In [1]: import numpy as np

In [2]: np.set_printoptions(precision=1, suppress=True, linewidth=100)

In [3]: tidy = lambda a: np.round(a, 1) + 0

In [4]: m1 = np.load("x.npy")

In [5]: m1
Out[5]: 
array([[1, 0, 0],
       [0, 0, 1],
       [0, 1, 0]])

In [6]: tidy(np.linalg.svd(m1, compute_uv=False))
Out[6]: array([1., 1., 1.])

In [7]: tidy(np.linalg.norm(m1, axis=0))
Out[7]: array([1., 1., 1.])

In [8]: m1[:, 2] @ m1[:, 0]
Out[8]: np.int64(0)

In [9]: tidy(np.linalg.pinv(m1))
Out[9]: 
array([[1., 0., 0.],
       [0., 0., 1.],
       [0., 1., 0.]])

In [10]: F = np.load("layer9.npy")

In [11]: F
Out[11]: 
array([[-5,  8,  6,  9, -4],
       [ 0,  8, -9, -7,  3],
       [ 0,  0, -1,  2,  0],
       [ 0,  0,  0, -4,  2],
       [ 0,  0,  0,  0,  4]])

In [12]: W = np.array([[3, -3, -1, 2],
    ...:     [2, -3, -3, 3],
    ...:     [-3, -3, 2, 0],
    ...:     [-3, 2, 1, 0],
    ...:     [-3, 3, -3, 1]])

In [13]: beta = np.array([-1, -4, 3, -6])

In [14]: hid = np.maximum(F @ W + beta, 0)

In [15]: (hid > 0).astype(int)
Out[15]: 
array([[0, 0, 1, 1],
       [1, 0, 0, 1],
       [0, 1, 1, 0],
       [1, 0, 0, 0],
       [0, 1, 0, 0]])

In [16]: (hid > 0).mean(axis=0)
Out[16]: array([0.4, 0.4, 0.4, 0.4])

In [17]: hid
Out[17]: 
array([[ 0,  0, 17,  4],
       [54,  0,  0, 21],
       [ 0,  3,  3,  0],
       [ 5,  0,  0,  0],
       [ 0,  8,  0,  0]])

In [18]: np.linalg.matrix_rank(hid)
Out[18]: np.int64(4)

In [19]: basis = np.array([[5, 1], [0, 2], [0, 5], [5, 1]])

In [20]: (hid @ basis).round(6).argmax(axis=1)
Out[20]: array([1, 0, 1, 0, 1])

In [21]: A2 = F / np.linalg.norm(F, axis=1, keepdims=True)

In [22]: cov = A2 @ A2.T

In [23]: tidy(np.linalg.norm(A2, axis=1))
Out[23]: array([1., 1., 1., 1., 1.])

In [24]: tidy(np.degrees(np.arccos(np.clip(cov[1, 0], -1, 1))))
Out[24]: np.float64(107.8)

In [25]: np.argwhere(np.triu(np.abs(cov) > 0.95, 1))
Out[25]: array([], shape=(0, 2), dtype=int64)

In [26]: vals, vecs = np.linalg.eigh(m1)

In [27]: vec = np.array([-5, 2, -3])

In [28]: tidy(vecs * np.maximum(vals, 0) @ vecs.T)
Out[28]: 
array([[1. , 0. , 0. ],
       [0. , 0.5, 0.5],
       [0. , 0.5, 0.5]])

In [29]: tidy(vec @ m1 @ vec / (vec @ vec)), vals[0], vals[-1]
Out[29]: (np.float64(0.3), np.float64(-1.0), np.float64(1.0))

In [30]: vec @ m1 @ vec
Out[30]: np.int64(13)

In [31]: vals, vecs = np.linalg.eig(F)

In [32]: vals
Out[32]: array([-5.,  8., -1., -4.,  4.])

In [33]: tidy(np.sort(np.linalg.eigvals(F.T)))
Out[33]: array([-5., -4., -1.,  4.,  8.])

In [34]: feats = np.loadtxt("m.csv", delimiter=",")

In [35]: feats
Out[35]: 
array([[ 0.,  0.,  4.,  0.,  1.,  2.,  2.],
       [-2., -2.,  2., -2., -1.,  0.,  0.],
       [ 1.,  1.,  5.,  1.,  2.,  3.,  3.],
       [ 1.,  1.,  5.,  1.,  2.,  3.,  3.]])

In [36]: # rows 2 and 3 are equal

In [37]: np.linalg.matrix_rank(feats, rtol=0.1)
Out[37]: np.int64(2)

In [38]: np.linalg.cond(feats) > 100
Out[38]: np.True_

In [39]: np.argsort(-np.linalg.norm(feats, axis=0).round(6), kind="stable")[:3]
Out[39]: array([2, 5, 6])

In [40]: r = np.linalg.matrix_rank(feats)

In [41]: r
Out[41]: np.int64(2)

In [42]: N = np.linalg.svd(feats)[2][r:].T

In [43]: [int(np.linalg.matrix_rank(feats[:, :j + 1])) for j in range(7)]
Out[43]: [1, 1, 2, 2, 2, 2, 2]

In [44]: [int(np.linalg.matrix_rank(feats[:i])) for i in range(1, len(feats) + 1)]
Out[44]: [1, 2, 2, 2]

In [45]: np.linalg.matrix_rank(feats.T @ feats), np.linalg.matrix_rank(feats @ feats.T)
Out[45]: (np.int64(2), np.int64(2))

In [46]: tidy(feats @ N)
Out[46]: 
array([[0., 0., 0., 0., 0.],
       [0., 0., 0., 0., 0.],
       [0., 0., 0., 0., 0.],
       [0., 0., 0., 0., 0.]])

In [47]: [int(np.linalg.matrix_rank(np.delete(feats, i, axis=0))) for i in range(4)]
Out[47]: [2, 2, 2, 2]

In [48]: A = np.array([[0.0, 0.0, 0.0, 0.0, 0.0, 0.0, 0.0, -2.0],
    ...:     [0.0, 0.0, 0.0, 0.0, 0.0, 0.0, 0.0, 3.0],
    ...:     [0.0, 0.0, 0.0, 0.0, 0.0, 0.0, 0.0, 2.0],
    ...:     [0.0, 0.0, 0.0, 0.0, 0.0, 0.0, 0.0, 3.0],
    ...:     [0.0, 0.0, 0.0, 0.0, 0.0, 0.0, 0.0, 2.0],
    ...:     [0.0, 0.0, 0.0, 0.0, 0.0, 0.0, 0.0, 3.0],
    ...:     [0.0, 0.0, 0.0, 0.0, 0.0, 0.0, 0.0, 3.0],
    ...:     [-2.0, 3.0, 2.0, 3.0, 2.0, 3.0, 3.0, 0.0]])

In [49]: np.linalg.matrix_rank(A, rtol=0.1)
Out[49]: np.int64(2)

In [50]: tidy(np.linalg.norm(A, 2) / np.linalg.norm(A))
Out[50]: np.float64(0.7)

In [51]: np.linalg.cond(A) > 100
Out[51]: np.True_

In [52]: [round(float(x), 1) for x in np.linalg.svd(A, compute_uv=False)[:3]]
Out[52]: [6.9, 6.9, 0.0]
